% python3 -q
>>> import numpy as np
>>> import numpy.linalg as la
>>> np.set_printoptions(precision=1, suppress=True, linewidth=120)
>>> feats = np.load("block14.npy")
>>> print(feats)
[[  4.   -9.4  25.1  -5.5]
 [  5.8  -9.8  25.4  -6.4]
 [  5.8 -10.1  25.3  -6.2]
 [  4.9  -9.9  25.   -6. ]
 [  5.8  -8.6  25.3  -5.1]
 [  4.5  -8.1  28.4  -7.2]
 [  3.6 -10.   24.7  -5.5]
 [  5.4  -9.4  26.1  -5.1]
 [  4.3 -11.2  26.2  -6.7]
 [  4.8 -10.   24.6  -4.8]
 [  3.3  -8.9  24.5  -5.5]
 [  6.4 -11.5  24.3  -6.6]
 [  5.2 -10.3  27.4  -6. ]
 [  2.6 -10.7  23.4  -3.7]
 [  4.2 -10.3  25.9  -3.2]
 [  5.   -9.8  24.3  -4.9]
 [  5.   -9.4  24.2  -4.3]
 [  4.7 -10.9  23.9  -6.2]
 [  3.7  -9.6  24.   -2.7]
 [  5.1 -11.3  27.7  -6.5]
 [  4.7 -10.6  25.9  -6.8]
 [  6.  -11.8  25.4  -4.6]
 [  6.  -10.6  24.3  -4.6]
 [  3.6 -10.6  25.6  -2.1]
 [  4.6  -9.6  25.1  -7. ]
 [  5.3 -10.7  25.6  -5.3]
 [  5.5 -10.1  26.4  -5.8]
 [  4.6  -8.6  26.6  -5.2]
 [  4.7 -10.9  25.3  -3.9]
 [  5.   -9.   24.1  -6.2]
 [  5.   -9.   24.9  -4.6]]
>>> cent = feats[[21, 4]].astype(float)
>>> for _ in range(7):
...     z = la.norm(feats[:, None] - cent, axis=-1).argmin(axis=1)
...     cent = np.array([feats[z == j].mean(axis=0) for j in range(2)])
... 
>>> print(z)
[0 1 1 1 1 1 0 1 1 0 0 1 1 0 0 0 0 0 0 1 1 0 0 0 1 1 1 1 0 1 0]
>>> print(np.bincount(z))
[15 16]
>>> E = np.load("dump.npy")
>>> print(E)
[[-0.9 -0.4  0.4 -0.1 -0.1 -0.6 -0.4  0.2 -0.4]
 [-0.4 -0.8 -1.2 -1.4  1.3 -0.1 -0.8 -0.5 -1. ]
 [ 0.4 -1.2 -0.4 -0.1 -1.1  0.2 -1.1  0.4  1.2]
 [-0.1 -1.4 -0.1  1.3  0.7 -0.5  0.7 -0.6  0.5]
 [-0.1  1.3 -1.1  0.7 -0.3  1.   0.5 -0.6  0.3]
 [-0.6 -0.1  0.2 -0.5  1.   0.5  0.5  0.8  0.7]
 [-0.4 -0.8 -1.1  0.7  0.5  0.5  0.1 -1.   0.8]
 [ 0.2 -0.5  0.4 -0.6 -0.6  0.8 -1.  -0.3  1. ]
 [-0.4 -1.   1.2  0.5  0.3  0.7  0.8  1.  -0.2]]
>>> print(round(np.trace(la.pinv(E) @ E), 1))
8.0
>>> print(E @ la.pinv(E) @ E)
[[-0.9 -0.4  0.4 -0.1 -0.1 -0.6 -0.4  0.2 -0.4]
 [-0.4 -0.8 -1.2 -1.4  1.3 -0.1 -0.8 -0.5 -1. ]
 [ 0.4 -1.2 -0.4 -0.1 -1.1  0.2 -1.1  0.4  1.2]
 [-0.1 -1.4 -0.1  1.3  0.7 -0.5  0.7 -0.6  0.5]
 [-0.1  1.3 -1.1  0.7 -0.3  1.   0.5 -0.6  0.3]
 [-0.6 -0.1  0.2 -0.5  1.   0.5  0.5  0.8  0.7]
 [-0.4 -0.8 -1.1  0.7  0.5  0.5  0.1 -1.   0.8]
 [ 0.2 -0.5  0.4 -0.6 -0.6  0.8 -1.  -0.3  1. ]
 [-0.4 -1.   1.2  0.5  0.3  0.7  0.8  1.  -0.2]]
>>> print(np.abs(np.diag(la.qr(E)[1])) > 1e-9)
[ True  True  True  True  True  True  True  True False]
>>> print(np.unique(E.round(6), axis=0).shape)
(9, 9)
